% ipython --no-banner

In [1]: import numpy as np

In [2]: np.set_printoptions(precision=2, suppress=True, linewidth=100, floatmode="fixed")

In [3]: def tidy(a):
   ...:     return np.round(a, 2) + 0
   ...: 

In [4]: X = np.loadtxt("run0.csv", delimiter=",")

In [5]: tidy(X)
Out[5]: 
array([[ 0.28, -0.43, -0.43, -0.14,  0.72],
       [-0.43,  0.74, -0.26, -0.09,  0.43],
       [-0.43, -0.26,  0.74, -0.09,  0.43],
       [-0.14, -0.09, -0.09,  0.97,  0.14],
       [ 0.72,  0.43,  0.43,  0.14,  0.28]])

In [6]: x = np.array([1, 1, -3, 0, -2])

In [7]: tidy(np.linalg.det(X))
Out[7]: np.float64(-1.0)

In [8]: 5 - np.linalg.matrix_rank(X - np.eye(5), tol=1e-8)
Out[8]: np.int64(4)

In [9]: print(tidy(X.T @ (X @ x)))
[ 1.00  1.00 -3.00  0.00 -2.00]

In [10]: tidy(np.sort(np.abs(np.degrees(np.angle(np.linalg.eigvals(X))))))
Out[10]: array([  0.00,   0.00,   0.00,   0.00, 180.00])

In [11]: print(tidy(np.linalg.norm(x)), tidy(np.linalg.norm(X @ x)))
3.87 3.87

In [12]: evals, V = np.linalg.eigh(X)

In [13]: tidy(np.linalg.eigvalsh(X @ X))
Out[13]: array([1.00, 1.00, 1.00, 1.00, 1.00])

In [14]: tidy(V @ np.diag(evals) @ V.T)
Out[14]: 
array([[ 0.28, -0.43, -0.43, -0.14,  0.72],
       [-0.43,  0.74, -0.26, -0.09,  0.43],
       [-0.43, -0.26,  0.74, -0.09,  0.43],
       [-0.14, -0.09, -0.09,  0.97,  0.14],
       [ 0.72,  0.43,  0.43,  0.14,  0.28]])

In [15]: tidy(np.linalg.eigvalsh(X + -1 * np.eye(5)))
Out[15]: array([-2.00,  0.00,  0.00,  0.00,  0.00])

In [16]: tidy(np.linalg.eigvals(X))
Out[16]: array([ 1.00, -1.00,  1.00,  1.00,  1.00])

In [17]: tidy(np.linalg.eigvals(X).sum().real)
Out[17]: np.float64(3.0)

In [18]: r0, r1 = X[2], X[4]

In [19]: tidy(r0 @ r1)
Out[19]: np.float64(0.0)

In [20]: tidy(r0 @ r0)
Out[20]: np.float64(1.0)

In [21]: pr = (r0 @ r1) / (r0 @ r0) * r0

In [22]: np.linalg.matrix_rank(np.outer(r0, r1))
Out[22]: np.int64(1)

In [23]: x = np.array([-1, 2, 1, -1, 0])

In [24]: y = X @ x

In [25]: tidy(y)
Out[25]: array([-1.43,  1.74,  0.74, -1.09,  0.43])

In [26]: tidy(np.linalg.solve(X, y + X[:, 0]))
Out[26]: array([ 0.00,  2.00,  1.00, -1.00,  0.00])

In [27]: tidy(np.linalg.solve(X.T, X[2]))
Out[27]: array([0.00, 0.00, 1.00, 0.00, 0.00])

In [28]: other = np.array([[1, 2]])

In [29]: W0 = np.block([[np.zeros((1, 1)), other], [other.T, np.zeros((2, 2))]])

In [30]: W0
Out[30]: 
array([[0.00, 1.00, 2.00],
       [1.00, 0.00, 0.00],
       [2.00, 0.00, 0.00]])

In [31]: r0 = np.array([0, 0, 0, 0, 1])

In [32]: other = X + np.outer(r0, np.eye(5)[4])

In [33]: print(np.linalg.matrix_rank(np.linalg.inv(other) - np.linalg.inv(X), tol=1e-8))
1

In [34]: tidy(np.linalg.det(other) / np.linalg.det(X)), tidy(1 + np.linalg.solve(X, r0)[4])
Out[34]: (np.float64(1.28), np.float64(1.28))

In [35]: np.linalg.matrix_rank(other - X)
Out[35]: np.int64(1)

In [36]: evals, V = np.linalg.eigh(W0)

In [37]: x = np.array([1, 1, 3])

In [38]: tidy(np.linalg.eigvalsh(W0[1:, 1:]))
Out[38]: array([0.00, 0.00])

In [39]: x @ W0 @ x
Out[39]: np.float64(14.0)

In [40]: M = np.array([[-1.0, -2.0, 1.0], [-2.0, 2.0, -2.0], [1.0, -2.0, -1.0]])

In [41]: rng = np.random.default_rng(5701)

In [42]: z = rng.permutation(3)

In [43]: other = M[:, z] * rng.choice([-1, 1], 3)

In [44]: other
Out[44]: 
array([[-1.00, -2.00, -1.00],
       [-2.00,  2.00,  2.00],
       [ 1.00, -2.00,  1.00]])

In [45]: left, _, Vh = np.linalg.svd(M.T @ other)

In [46]: print(tidy(left @ Vh))
[[ 1.00  0.00  0.00]
 [ 0.00  1.00  0.00]
 [ 0.00  0.00 -1.00]]

In [47]: other = M[0, 0] * M[1:] - np.outer(M[1:, 0], M[0])

In [48]: other
Out[48]: 
array([[ 0.00, -6.00,  4.00],
       [ 0.00,  4.00,  0.00]])

In [49]: print(np.flatnonzero(~other.round(6).any(axis=1)))
[]

In [50]: print([round(float(np.linalg.det(M[:i, :i])), 2) + 0 for i in range(1, 4)])
[-1.0, -6.0, 16.0]

In [51]: tidy(np.linalg.eigvalsh(M).min())
Out[51]: np.float64(-2.0)

In [52]: np.all(np.linalg.eigvalsh(M) > 0)
Out[52]: np.False_

In [53]: q = X.astype(float).copy()

In [54]: for j in range(5):
    ...:     q[:, j] -= q[:, :j] @ (q[:, :j].T @ q[:, j])
    ...:     q[:, j] /= np.linalg.norm(q[:, j])
    ...: 

In [55]: tidy(q.T @ q)
Out[55]: 
array([[1.00, 0.00, 0.00, 0.00, 0.00],
       [0.00, 1.00, 0.00, 0.00, 0.00],
       [0.00, 0.00, 1.00, 0.00, 0.00],
       [0.00, 0.00, 0.00, 1.00, 0.00],
       [0.00, 0.00, 0.00, 0.00, 1.00]])

In [56]: tidy(q)
Out[56]: 
array([[ 0.28, -0.43, -0.43, -0.14,  0.72],
       [-0.43,  0.74, -0.26, -0.09,  0.43],
       [-0.43, -0.26,  0.74, -0.09,  0.43],
       [-0.14, -0.09, -0.09,  0.97,  0.14],
       [ 0.72,  0.43,  0.43,  0.14,  0.28]])

In [57]: m1 = np.array([[2.0, 1.0, 0.0, 0.0, 0.0],
    ...:     [0.0, 2.0, 1.0, 0.0, 0.0],
    ...:     [0.0, 0.0, 2.0, 1.0, 0.0],
    ...:     [0.0, 0.0, 0.0, 2.0, 1.0],
    ...:     [0.0, 0.0, 0.0, 0.0, 2.0]])

In [58]: evals, V = np.linalg.eig(m1)

In [59]: print(tidy(np.sort(np.linalg.eigvals(m1 @ m1))))
[4.00 4.00 4.00 4.00 4.00]

In [60]: tidy(np.sort(np.linalg.eigvals(np.linalg.inv(m1))))
Out[60]: array([0.50, 0.50, 0.50, 0.50, 0.50])

In [61]: m1 @ V[:, 0] - evals[0] * V[:, 0]
Out[61]: array([0.00, 0.00, 0.00, 0.00, 0.00])

In [62]: evals
Out[62]: array([2.00, 2.00, 2.00, 2.00, 2.00])

In [63]: other = np.linalg.inv(m1)

In [64]: tidy(other)
Out[64]: 
array([[ 0.50, -0.25,  0.12, -0.06,  0.03],
       [ 0.00,  0.50, -0.25,  0.12, -0.06],
       [ 0.00,  0.00,  0.50, -0.25,  0.12],
       [ 0.00,  0.00,  0.00,  0.50, -0.25],
       [ 0.00,  0.00,  0.00,  0.00,  0.50]])

In [65]: tidy(np.linalg.inv(other))
Out[65]: 
array([[2.00, 1.00, 0.00, 0.00, 0.00],
       [0.00, 2.00, 1.00, 0.00, 0.00],
       [0.00, 0.00, 2.00, 1.00, 0.00],
       [0.00, 0.00, 0.00, 2.00, 1.00],
       [0.00, 0.00, 0.00, 0.00, 2.00]])

In [66]: print(tidy(np.linalg.cond(m1)))
2.44

In [67]: print(tidy(np.linalg.det(m1) * np.linalg.det(other)))
1.0

In [68]: x = np.array([9, 5, 9, 2, 3])

In [69]: y = m1 @ x

In [70]: c, lr = np.zeros(5), 1 / np.linalg.norm(m1, 2) ** 2

In [71]: for i in range(30):
    ...:     c -= lr * m1.T @ (m1 @ c - y)
    ...:     if i % 10 == 0: print(i, round(np.linalg.norm(m1 @ c - y), 2))
    ...: 
0 6.82
10 0.9
20 0.14

In [72]: tidy(c)
Out[72]: array([8.99, 5.01, 8.99, 2.01, 2.99])

In [73]: other = np.array([[-0.5], [0.7], [0.3]])

In [74]: cent = np.array([[1.1, 0.7, -0.9, -0.8, 0.6]])

In [75]: arr = other @ cent

In [76]: tidy(arr)
Out[76]: 
array([[-0.55, -0.35,  0.45,  0.40, -0.30],
       [ 0.77,  0.49, -0.63, -0.56,  0.42],
       [ 0.33,  0.21, -0.27, -0.24,  0.18]])

In [77]: other = np.array([[2, 1], [3, 3]])

In [78]: cent = np.kron(other, arr)

In [79]: tidy(np.linalg.norm(cent, 2)), tidy(np.linalg.norm(other, 2) * np.linalg.norm(arr, 2))
Out[79]: (np.float64(8.11), np.float64(8.11))

In [80]: np.linalg.matrix_rank(cent)
Out[80]: np.int64(2)

In [81]: cent.shape
Out[81]: (6, 10)

In [82]: left, sig, Vh = np.linalg.svd(arr)

In [83]: np.argmax(sig[:-1] / (sig[1:] + 1e-6)) + 1
Out[83]: np.int64(1)

In [84]: other = left[:, :1] @ np.diag(sig[:1]) @ Vh[:1]

In [85]: tidy(np.linalg.norm(arr - other, 2)), tidy(sig[1])
Out[85]: (np.float64(0.0), np.float64(0.0))

In [86]: tidy(other)
Out[86]: 
array([[-0.55, -0.35,  0.45,  0.40, -0.30],
       [ 0.77,  0.49, -0.63, -0.56,  0.42],
       [ 0.33,  0.21, -0.27, -0.24,  0.18]])

In [87]: tidy(np.abs(arr - other).max())
Out[87]: np.float64(0.0)

In [88]: tidy(np.linalg.norm(arr - other) / np.linalg.norm(arr))
Out[88]: np.float64(0.0)

In [89]: np.linalg.matrix_rank(other)
Out[89]: np.int64(1)

In [90]: other = np.array([[5, 2, 0], [3, 5, 4], [5, 3, 2], [2, 5, 4], [4, 0, 0]])

In [91]: print(tidy(other.T @ arr.T))
[[-1.95  2.73  1.17]
 [ 0.50 -0.70 -0.30]
 [ 1.10 -1.54 -0.66]]

In [92]: tidy(np.einsum("ij->j", arr))
Out[92]: array([ 0.55,  0.35, -0.45, -0.40,  0.30])

In [93]: tidy(np.einsum("ij,ij->i", arr, arr))
Out[93]: array([0.88, 1.72, 0.32])

In [94]: np.linalg.matrix_rank(arr @ other)
Out[94]: np.int64(1)

In [95]: np.linalg.matrix_rank(np.vstack([arr, other.T]))
Out[95]: np.int64(4)

In [96]: r = np.linalg.matrix_rank(arr)

In [97]: r
Out[97]: np.int64(1)

In [98]: null = np.linalg.svd(arr)[2][r:].T

In [99]: tidy(null @ null.T)
Out[99]: 
array([[ 0.66, -0.22,  0.28,  0.25, -0.19],
       [-0.22,  0.86,  0.18,  0.16, -0.12],
       [ 0.28,  0.18,  0.77, -0.21,  0.15],
       [ 0.25,  0.16, -0.21,  0.82,  0.14],
       [-0.19, -0.12,  0.15,  0.14,  0.90]])

In [100]: null.shape
Out[100]: (5, 4)

In [101]: np.linalg.matrix_rank(arr.T @ arr), np.linalg.matrix_rank(arr @ arr.T)
Out[101]: (np.int64(1), np.int64(1))

In [102]: tidy(arr @ null)
Out[102]: 
array([[0.00, 0.00, 0.00, 0.00],
       [0.00, 0.00, 0.00, 0.00],
       [0.00, 0.00, 0.00, 0.00]])

In [103]: [int(np.linalg.matrix_rank(arr[:i])) for i in range(1, len(arr) + 1)]
Out[103]: [1, 1, 1]

In [104]: mat = np.loadtxt("sample10.csv", delimiter=",")

In [105]: print(tidy(mat))
[[ 0.87  0.00  0.00 -0.50]
 [ 0.00  1.00  0.00  0.00]
 [ 0.00  0.00  1.00  0.00]
 [ 0.50  0.00  0.00  0.87]]

In [106]: q, V = np.linalg.qr(m1[:, :1])[0], np.linalg.qr(m1[:, 1:])[0]

In [107]: sig = np.linalg.svd(q.T @ V, compute_uv=False)

In [108]: print(tidy(np.linalg.norm(q @ q.T - V @ V.T, 2)))
1.0

In [109]: (sig > 0.9).sum()
Out[109]: np.int64(0)

In [110]: tidy(np.degrees(np.arccos(sig.clip(0, 1))))
Out[110]: array([60.05])
